$ python -q
>>> import numpy as np
>>> import numpy.linalg as la
>>> np.set_printoptions(precision=2, suppress=True, linewidth=160)
>>> tidy = lambda a: np.round(a, 2) + 0
>>> X = np.load("a.npy")
>>> X
array([[1, 0, 0, 0, 0, 0],
       [0, 0, 0, 1, 0, 0],
       [0, 0, 0, 0, 1, 0],
       [0, 0, 1, 0, 0, 0],
       [0, 0, 0, 0, 0, 1],
       [0, 1, 0, 0, 0, 0]])
>>> # 2 groups of indices that never mix
>>> Y = la.inv(X)
>>> tidy(la.cond(X))
np.float64(1.0)
>>> tidy(la.det(X) * Y)
array([[1., 0., 0., 0., 0., 0.],
       [0., 0., 0., 0., 0., 1.],
       [0., 0., 0., 1., 0., 0.],
       [0., 1., 0., 0., 0., 0.],
       [0., 0., 1., 0., 0., 0.],
       [0., 0., 0., 0., 1., 0.]])
>>> print(tidy(la.det(X) * la.det(Y)))
1.0
>>> X @ Y
array([[1., 0., 0., 0., 0., 0.],
       [0., 1., 0., 0., 0., 0.],
       [0., 0., 1., 0., 0., 0.],
       [0., 0., 0., 1., 0., 0.],
       [0., 0., 0., 0., 1., 0.],
       [0., 0., 0., 0., 0., 1.]])
>>> tidy(la.inv(Y))
array([[1., 0., 0., 0., 0., 0.],
       [0., 0., 0., 1., 0., 0.],
       [0., 0., 0., 0., 1., 0.],
       [0., 0., 1., 0., 0., 0.],
       [0., 0., 0., 0., 0., 1.],
       [0., 1., 0., 0., 0., 0.]])
>>> r0, r1 = X[4], X[2]
>>> r0 @ r1
np.int64(0)
>>> print(r0 @ r0)
1
>>> pr = (r0 @ r1) / (r0 @ r0) * r0
>>> print(la.matrix_rank(np.outer(r0, r1)))
1
>>> pr
array([0., 0., 0., 0., 0., 0.])
>>> print(r1 - pr)
[0. 0. 0. 0. 1. 0.]
>>> x0 = np.array([-3, -3, 5, 7, -5, -2])
>>> [p for p in range(1, 25) if np.allclose(la.matrix_power(X, p), np.eye(6))]
[5, 10, 15, 20]
>>> print(X.T @ (X @ x0))
[-3 -3  5  7 -5 -2]
>>> tidy(la.norm(x0)), tidy(la.norm(X @ x0))
(np.float64(11.0), np.float64(11.0))
>>> tidy(la.det(X))
np.float64(1.0)
>>> print(tidy(la.inv(X)))
[[1. 0. 0. 0. 0. 0.]
 [0. 0. 0. 0. 0. 1.]
 [0. 0. 0. 1. 0. 0.]
 [0. 1. 0. 0. 0. 0.]
 [0. 0. 1. 0. 0. 0.]
 [0. 0. 0. 0. 1. 0.]]
>>> tidy(np.sort(np.abs(np.degrees(np.angle(la.eigvals(X))))))
array([  0.,   0.,  72.,  72., 144., 144.])
>>> np.allclose(X, X.T)
False
>>> tidy(np.abs(la.eigvals(X)).max())
np.float64(1.0)
>>> (X - X.T) / 2
array([[ 0. ,  0. ,  0. ,  0. ,  0. ,  0. ],
       [ 0. ,  0. ,  0. ,  0.5,  0. , -0.5],
       [ 0. ,  0. ,  0. , -0.5,  0.5,  0. ],
       [ 0. , -0.5,  0.5,  0. ,  0. ,  0. ],
       [ 0. ,  0. , -0.5,  0. ,  0. ,  0.5],
       [ 0. ,  0.5,  0. ,  0. , -0.5,  0. ]])
>>> np.trace(X)
np.int64(1)
>>> print(tidy(la.det(X)))
1.0
>>> tidy(la.norm(X, axis=0))
array([1., 1., 1., 1., 1., 1.])
>>> tidy(la.pinv(X))
array([[1., 0., 0., 0., 0., 0.],
       [0., 0., 0., 0., 0., 1.],
       [0., 0., 0., 1., 0., 0.],
       [0., 1., 0., 0., 0., 0.],
       [0., 0., 1., 0., 0., 0.],
       [0., 0., 0., 0., 1., 0.]])
>>> X[:, 5] @ X[:, 4]
np.int64(0)
>>> arr = np.loadtxt("sample12.csv", delimiter=",")
>>> arr
array([[ 1.25, -0.89,  0.45, -0.37, -0.35, -0.83, -0.76],
       [ 0.55, -0.28,  0.13, -0.24, -0.12, -0.3 , -0.32],
       [-2.44,  1.73, -0.75,  0.87,  0.82,  1.64,  1.68],
       [-1.08,  0.67, -0.3 ,  0.35,  0.33,  0.68,  0.69],
       [-0.4 ,  0.22, -0.16,  0.18,  0.13,  0.29,  0.3 ],
       [ 1.59, -1.03,  0.48, -0.51, -0.53, -1.08, -1.02],
       [ 0.57, -0.34,  0.15, -0.07, -0.09, -0.25, -0.3 ],
       [-1.24,  0.82, -0.46,  0.41,  0.41,  0.92,  0.86],
       [-0.77,  0.48, -0.18,  0.25,  0.29,  0.48,  0.51],
       [-0.2 ,  0.18, -0.06,  0.06,  0.04,  0.07,  0.1 ],
       [ 2.02, -1.32,  0.66, -0.7 , -0.65, -1.31, -1.39],
       [-1.4 ,  0.86, -0.49,  0.48,  0.49,  0.94,  0.92],
       [ 1.11, -0.69,  0.36, -0.31, -0.39, -0.66, -0.77],
       [ 1.54, -0.94,  0.42, -0.46, -0.48, -0.92, -1.01],
       [-0.93,  0.61, -0.36,  0.3 ,  0.45,  0.68,  0.63],
       [ 4.21, -2.88,  1.4 , -1.49, -1.46, -2.84, -2.83],
       [ 1.58, -0.98,  0.56, -0.54, -0.46, -1.03, -0.94],
       [-2.96,  1.97, -0.89,  1.03,  1.05,  1.88,  2.03],
       [-1.76,  1.2 , -0.51,  0.64,  0.63,  1.26,  1.18],
       [-1.41,  0.95, -0.53,  0.47,  0.53,  0.99,  0.89],
       [-1.46,  1.01, -0.5 ,  0.6 ,  0.54,  1.04,  1.05],
       [-1.79,  1.18, -0.6 ,  0.55,  0.6 ,  1.1 ,  1.17],
       [-0.18,  0.22, -0.03,  0.14,  0.  ,  0.04,  0.15],
       [ 2.9 , -1.99,  1.05, -0.98, -1.  , -1.93, -1.92],
       [-1.94,  1.33, -0.63,  0.59,  0.56,  1.29,  1.33],
       [ 2.53, -1.72,  0.89, -0.88, -0.79, -1.72, -1.71],
       [ 0.94, -0.66,  0.31, -0.31, -0.36, -0.7 , -0.66],
       [ 0.45, -0.27,  0.  , -0.09, -0.08, -0.27, -0.18],
       [-2.32,  1.45, -0.69,  0.8 ,  0.81,  1.63,  1.45],
       [-1.9 ,  1.25, -0.59,  0.61,  0.6 ,  1.19,  1.28],
       [ 3.29, -2.25,  1.14, -1.13, -1.12, -2.2 , -2.22],
       [-1.53,  1.03, -0.51,  0.53,  0.48,  1.02,  1.15],
       [-0.56,  0.42, -0.29,  0.09,  0.26,  0.38,  0.38]])
>>> t = np.radians(135)
>>> R = np.eye(7)
>>> R[0, 0] = R[2, 2] = np.cos(t)
>>> R[0, 2], R[2, 0] = -np.sin(t), np.sin(t)
>>> tidy(R)
array([[-0.71,  0.  , -0.71,  0.  ,  0.  ,  0.  ,  0.  ],
       [ 0.  ,  1.  ,  0.  ,  0.  ,  0.  ,  0.  ,  0.  ],
       [ 0.71,  0.  , -0.71,  0.  ,  0.  ,  0.  ,  0.  ],
       [ 0.  ,  0.  ,  0.  ,  1.  ,  0.  ,  0.  ,  0.  ],
       [ 0.  ,  0.  ,  0.  ,  0.  ,  1.  ,  0.  ,  0.  ],
       [ 0.  ,  0.  ,  0.  ,  0.  ,  0.  ,  1.  ,  0.  ],
       [ 0.  ,  0.  ,  0.  ,  0.  ,  0.  ,  0.  ,  1.  ]])
>>> Y = arr @ R.T
>>> tidy(la.svd(arr, compute_uv=False)), tidy(la.svd(Y, compute_uv=False))
(array([16.87,  0.36,  0.31,  0.29,  0.25,  0.21,  0.18]), array([16.87,  0.36,  0.31,  0.29,  0.25,  0.21,  0.18]))
